% ipython --no-banner

In [1]: import numpy as np

In [2]: from numpy import linalg as LA

In [3]: np.set_printoptions(precision=2, suppress=True, linewidth=160)

In [4]: def rnd(a):
   ...:     return np.round(a, 2) + 0
   ...: 

In [5]: M2 = np.array([[0, -1, 2, 1, 2, 1, 0, -2],
   ...:     [-1, 0, -2, 0, -2, 0, 1, 2],
   ...:     [1, 1, -1, 2, -2, -1, 1, 2],
   ...:     [2, -2, -2, -1, 0, 0, 2, -2],
   ...:     [0, 1, -2, -2, -2, 2, -1, 0],
   ...:     [2, -2, 2, -2, -1, -1, -1, 0],
   ...:     [2, 2, 2, -1, -2, -1, 0, 2],
   ...:     [-1, 0, -1, -1, -2, -2, 1, -2]])

In [6]: cent = np.array([[-2, 2], [1, -3]])

In [7]: feats = np.block([[M2, np.zeros((8, 2))], [np.zeros((2, 8)), cent]])

In [8]: print(feats)
[[ 0. -1.  2.  1.  2.  1.  0. -2.  0.  0.]
 [-1.  0. -2.  0. -2.  0.  1.  2.  0.  0.]
 [ 1.  1. -1.  2. -2. -1.  1.  2.  0.  0.]
 [ 2. -2. -2. -1.  0.  0.  2. -2.  0.  0.]
 [ 0.  1. -2. -2. -2.  2. -1.  0.  0.  0.]
 [ 2. -2.  2. -2. -1. -1. -1.  0.  0.  0.]
 [ 2.  2.  2. -1. -2. -1.  0.  2.  0.  0.]
 [-1.  0. -1. -1. -2. -2.  1. -2.  0.  0.]
 [ 0.  0.  0.  0.  0.  0.  0.  0. -2.  2.]
 [ 0.  0.  0.  0.  0.  0.  0.  0.  1. -3.]]

In [9]: r0 = np.array([1, 0, 0, 0, 0, 0, 2, 0, 1, 1])

In [10]: M2 = feats + np.outer(r0, np.eye(10)[2])

In [11]: print(LA.matrix_rank(M2 - feats))
1

In [12]: print(rnd(LA.det(M2) / LA.det(feats)), rnd(1 + LA.solve(feats, r0)[2]))
1.7 1.7

In [13]: r0 = np.array([9, -6, 2, -3, -1, -8, -9, 8])

In [14]: r1 = np.array([-1, -1, 2, 0, -2, 1, 0, 1, -3, -1])

In [15]: J = np.outer(r0, r1)

In [16]: print(J)
[[ -9  -9  18   0 -18   9   0   9 -27  -9]
 [  6   6 -12   0  12  -6   0  -6  18   6]
 [ -2  -2   4   0  -4   2   0   2  -6  -2]
 [  3   3  -6   0   6  -3   0  -3   9   3]
 [  1   1  -2   0   2  -1   0  -1   3   1]
 [  8   8 -16   0  16  -8   0  -8  24   8]
 [  9   9 -18   0  18  -9   0  -9  27   9]
 [ -8  -8  16   0 -16   8   0   8 -24  -8]]

In [17]: print(J.sum(axis=0))
[  8   8 -16   0  16  -8   0  -8  24   8]

In [18]: print(np.unravel_index(np.abs(J).argmax(), J.shape))
(np.int64(0), np.int64(8))

In [19]: print(np.abs(J).max())
27

In [20]: print(np.count_nonzero(J))
64

In [21]: np.zeros(8, 10)
Traceback (most recent call last):
  Cell In[21], line 1
    np.zeros(8, 10)
TypeError: Cannot interpret '10' as a data type


In [22]: print(rnd(LA.norm(J)))
86.49

In [23]: J[8]
Traceback (most recent call last):
  Cell In[23], line 1
    J[8]
IndexError: index 8 is out of bounds for axis 0 with size 8
